$ ipython --no-banner

In [1]: import numpy as np

In [2]: from numpy import linalg as LA

In [3]: np.set_printoptions(precision=3, suppress=True, linewidth=200)

In [4]: mat = np.loadtxt("a.csv", delimiter=",")

In [5]: mat
Out[5]: 
array([[-0.026,  0.368,  0.517,  0.077,  0.041, -0.077,  0.202, -0.34 , -0.289],
       [-0.422,  0.151, -0.049, -0.033,  0.039,  0.39 ,  0.278,  0.026, -0.162],
       [-0.185,  0.375,  0.054,  0.077,  0.237, -0.125,  0.099,  0.491, -0.41 ],
       [ 0.026,  0.099, -0.108, -0.171,  0.117,  0.302, -0.197, -0.215, -0.087],
       [ 0.   , -0.267, -0.113,  0.004, -0.09 , -0.583, -0.018, -0.088, -0.273],
       [ 0.211, -0.109, -0.025,  0.533,  0.257, -0.113,  0.115,  0.168, -0.17 ],
       [-0.422, -0.55 ,  0.339, -0.088,  0.078,  0.101,  0.156, -0.021, -0.177],
       [-0.527, -0.045, -0.101,  0.437, -0.098,  0.022, -0.651, -0.068, -0.103],
       [ 0.132,  0.028,  0.206,  0.436, -0.125,  0.131,  0.026, -0.141,  0.244],
       [-0.132,  0.106, -0.447, -0.217,  0.475, -0.031, -0.01 , -0.357, -0.053],
       [-0.158,  0.307,  0.09 , -0.257, -0.505, -0.345, -0.102, -0.155, -0.092],
       [-0.026, -0.4  , -0.038, -0.179, -0.006, -0.125,  0.163,  0.032, -0.159],
       [-0.053, -0.065,  0.258,  0.125,  0.311, -0.134,  0.048, -0.522,  0.131],
       [-0.211,  0.109, -0.475,  0.333, -0.166, -0.183,  0.494, -0.199,  0.099],
       [-0.422,  0.051,  0.132, -0.073,  0.053, -0.178,  0.171,  0.238,  0.633],
       [-0.026,  0.135,  0.125, -0.087,  0.462, -0.368, -0.241,  0.122,  0.214]])

In [6]: B = np.c_[mat[:, :7] @ np.array([[0, 2, -1, -2, 1, -1, 1],
   ...:     [1, -2, 2, 3, 2, 2, -2],
   ...:     [-3, -3, -1, -2, -1, -1, 3],
   ...:     [-1, -2, 2, -1, -1, 3, -3],
   ...:     [-3, 2, 1, 2, -1, 0, -2],
   ...:     [0, 1, 2, 0, 1, 0, 1],
   ...:     [-1, 2, -3, 2, -1, -1, 1]]), np.array([2, 1, 1, 1, 2, 2, 0, 2, 1, 1, 2, 1, 0, 2, 2, 0])]

In [7]: B
Out[7]: 
array([[-1.586, -2.084, -0.32 ,  0.535, -0.204,  0.274,  0.601,  2.   ],
       [-0.064,  0.089,  0.691,  2.06 ,  0.035,  0.397, -0.181,  1.   ],
       [-0.673, -0.887,  0.726,  1.982, -0.026,  1.013, -1.505,  1.   ],
       [ 0.44 ,  0.665,  1.251,  0.473,  0.886, -0.036, -0.113,  1.   ],
       [ 0.357,  0.065, -1.616, -0.797, -0.9  , -0.391, -0.238,  2.   ],
       [-1.454,  0.279,  0.347, -0.487, -1.001,  1.08 , -1.758,  2.   ],
       [-1.868, -0.014, -1.383, -0.929, -1.906, -1.439,  2.062,  0.   ],
       [ 0.766, -3.011,  3.313, -0.813, -0.182,  2.5  , -2.485,  2.   ],
       [-0.678, -1.352,  0.651, -1.228, -0.224,  1.001, -0.208,  1.   ],
       [ 0.247,  2.2  ,  0.799,  2.623,  0.247,  0.149, -2.024,  1.   ],
       [ 1.912, -2.245, -0.719,  0.101,  0.885,  0.015,  0.829,  2.   ],
       [-0.252,  1.409, -1.837, -0.577, -0.89 , -1.435,  1.245,  1.   ],
       [-1.944, -0.415, -0.186, -0.01 , -1.058, -0.008, -0.233,  0.   ],
       [ 1.205,  0.592, -0.441,  2.021, -0.362,  1.411, -2.213,  2.   ],
       [-0.6  , -0.926, -0.571,  1.252, -0.78 ,  0.001, -0.021,  2.   ],
       [-1.299, -0.45 ,  0.448,  0.735, -0.384,  0.152, -1.193,  0.   ]])

In [8]: LA.matrix_rank(B)
Out[8]: np.int64(8)

In [9]: np.round(LA.norm(B - mat @ LA.lstsq(mat, B)[0], axis=0), 3) + 0
Out[9]: array([0.   , 0.   , 0.   , 0.   , 0.   , 0.   , 0.   , 3.417])

In [10]: LA.matrix_rank(np.c_[mat, B])
Out[10]: np.int64(10)

In [11]: LA.norm(LA.qr(mat)[0].T @ B, axis=0) ** 2 / ((B ** 2).sum(axis=0) + 1e-12)
Out[11]: array([1.   , 1.   , 1.   , 1.   , 1.   , 1.   , 1.   , 0.657])

In [12]: np.round(LA.lstsq(mat, B[:, 0])[0], 3) + 0
Out[12]: array([ 0.,  1., -3., -1., -3.,  0., -1.,  0.,  0.])

In [13]: W2 = B[[5, 0]].astype(float)

In [14]: for _ in range(5):
    ...:     labels = LA.norm(B[:, None] - W2, axis=-1).argmin(axis=1)
    ...:     W2 = np.array([B[labels == j].mean(axis=0) for j in range(2)])
    ...: 

In [15]: labels
Out[15]: array([1, 0, 0, 0, 1, 0, 1, 0, 1, 0, 1, 1, 1, 0, 1, 0])

In [16]: np.bincount(labels)
Out[16]: array([8, 8])
